$ ipython --no-banner

In [1]: import numpy as np

In [2]: np.set_printoptions(suppress=True, linewidth=120)

In [3]: def tidy(a):
   ...:     return np.round(a, 2) + 0
   ...: 

In [4]: mat = np.load("m.npy")

In [5]: mat
Out[5]: 
array([[ -4.88,  -1.72, -11.35],
       [ -2.13,  -0.39,  -2.07],
       [  0.14,   0.33,  -1.34],
       [ -1.51,  -0.45,  -5.22],
       [ -2.46,  -0.68,  -4.12],
       [ -0.4 ,  -1.24, -14.71],
       [  1.72,  -1.1 , -11.64],
       [ -5.07,  -0.93,  -9.59],
       [ -3.2 ,  -2.39, -18.55],
       [ -1.03,  -1.61, -15.7 ],
       [ -3.46,  -1.36, -16.56],
       [ -3.61,  -1.26,  -7.74],
       [ -2.76,  -1.66, -18.05],
       [ -1.17,  -1.09,  -4.87],
       [ -0.15,  -1.23, -11.81],
       [ -6.9 ,  -1.34, -10.17],
       [ -4.75,  -1.5 , -12.9 ],
       [ -6.47,  -2.19,  -8.12]])

In [6]: cent = mat[[10, 17]].astype(float)

In [7]: for _ in range(4):
   ...:     idx = np.linalg.norm(mat[:, None] - cent, axis=-1).argmin(axis=1)
   ...:     cent = np.array([mat[idx == j].mean(axis=0) for j in range(2)])
   ...: 

In [8]: idx
Out[8]: array([0, 1, 1, 1, 1, 0, 0, 1, 0, 0, 0, 1, 0, 1, 0, 1, 0, 1])

In [9]: tidy(cent)
Out[9]: 
array([[ -2.1 ,  -1.53, -14.59],
       [ -3.24,  -0.89,  -5.92]])

In [10]: np.abs(cent[1] - cent[0]).argmax()
Out[10]: np.int64(2)

In [11]: Ac = mat - mat.mean(axis=0)

In [12]: U, s, Vh = np.linalg.svd(Ac, full_matrices=False)

In [13]: np.abs(U[:, 0]).argmax()
Out[13]: np.int64(2)

In [14]: tidy((s ** 2).sum() ** 2 / (s ** 4).sum())
Out[14]: np.float64(1.38)

In [15]: np.searchsorted(np.cumsum(s ** 2) / (s ** 2).sum(), 0.9) + 1
Out[15]: np.int64(2)

In [16]: np.linalg.matrix_rank(Ac)
Out[16]: np.int64(3)

In [17]: np.abs(Vh[0]).argmax()
Out[17]: np.int64(2)

In [18]: d = np.linalg.norm(mat[:, None] - mat[None], axis=-1)

In [19]: np.flatnonzero(d[2] < d.mean() / 2)
Out[19]: array([1, 2])

In [20]: d.shape
Out[20]: (18, 18)

In [21]: (d + 1e9 * np.eye(18)).round(6).argmin(axis=1)
Out[21]: array([16,  4,  1, 13,  3,  9, 14,  0, 12,  5, 12,  7,  8,  3,  6,  7,  0, 15])

In [22]: d.mean(axis=1).argmax()
Out[22]: np.int64(2)

In [23]: d[2].round(6).argsort(kind="stable")[:4]
Out[23]: array([ 2,  1,  4, 13])

In [24]: K = np.load("case14.npy")

In [25]: K
Out[25]: 
array([[ 0.,  0., -2.,  1.],
       [ 0., -3.,  2., -3.],
       [ 0.,  3.,  3., -2.],
       [ 0., -3., -3.,  0.]])

In [26]: rk = np.linalg.matrix_rank(K)

In [27]: rk
Out[27]: np.int64(3)

In [28]: N = np.linalg.svd(K)[2][rk:].T

In [29]: K @ N
Out[29]: 
array([[0.],
       [0.],
       [0.],
       [0.]])

In [30]: np.allclose(K @ N, 0)
Out[30]: True

In [31]: np.linalg.matrix_rank(K.T @ K), np.linalg.matrix_rank(K @ K.T)
Out[31]: (np.int64(3), np.int64(3))

In [32]: [int(np.linalg.matrix_rank(K[:i])) for i in range(1, len(K) + 1)]
Out[32]: [1, 2, 3, 3]

In [33]: [int(np.linalg.matrix_rank(np.delete(K, i, axis=0))) for i in range(4)]
Out[33]: [3, 3, 3, 3]

In [34]: N[:, 0] / N[np.abs(N[:, 0]).round(6).argmax(), 0]
Out[34]: array([1., 0., 0., 0.])

In [35]: rng = np.random.default_rng(322543)

In [36]: idx = rng.permutation(4)

In [37]: idx
Out[37]: array([2, 0, 1, 3])

In [38]: Y = K[idx][:, idx]

In [39]: Y
Out[39]: 
array([[ 3.,  0.,  3., -2.],
       [-2.,  0.,  0.,  1.],
       [ 2.,  0., -3., -3.],
       [-3.,  0., -3.,  0.]])

In [40]: np.diag(Y)
Out[40]: array([ 3.,  0., -3.,  0.])

In [41]: tidy(np.linalg.det(Y)), tidy(np.linalg.det(K[idx]))
Out[41]: (np.float64(0.0), np.float64(0.0))

In [42]: np.allclose(Y, K)
Out[42]: False

In [43]: Y.reshape(2, -1)
Out[43]: 
array([[ 3.,  0.,  3., -2., -2.,  0.,  0.,  1.],
       [ 2.,  0., -3., -3., -3.,  0., -3.,  0.]])

In [44]: Y.ravel(order="F")
Out[44]: array([ 3., -2.,  2., -3.,  0.,  0.,  0.,  0.,  3.,  0., -3., -3., -2.,  1., -3.,  0.])

In [45]: Y.reshape(4, 5)
---------------------------------------------------------------------------
ValueError                                Traceback (most recent call last)
Cell In[45], line 1
----> 1 Y.reshape(4, 5)

ValueError: cannot reshape array of size 16 into shape (4,5)

In [46]: blk = Y.reshape(4, 2, -1)

In [47]: blk.sum(axis=1)
Out[47]: 
array([[ 6., -2.],
       [-2.,  1.],
       [-1., -3.],
       [-6.,  0.]])

In [48]: np.einsum("ihd,jhd->hij", blk, blk).shape
Out[48]: (2, 4, 4)

In [49]: blk.shape
Out[49]: (4, 2, 2)

In [50]: np.einsum("ihd,ihd->ih", blk, blk)
Out[50]: 
array([[ 9., 13.],
       [ 4.,  1.],
       [ 4., 18.],
       [ 9.,  9.]])

In [51]: np.swapaxes(blk, 1, 2)[1]
Out[51]: 
array([[-2.,  0.],
       [ 0.,  1.]])

In [52]: blk[:, 0]
Out[52]: 
array([[ 3.,  0.],
       [-2.,  0.],
       [ 2.,  0.],
       [-3.,  0.]])
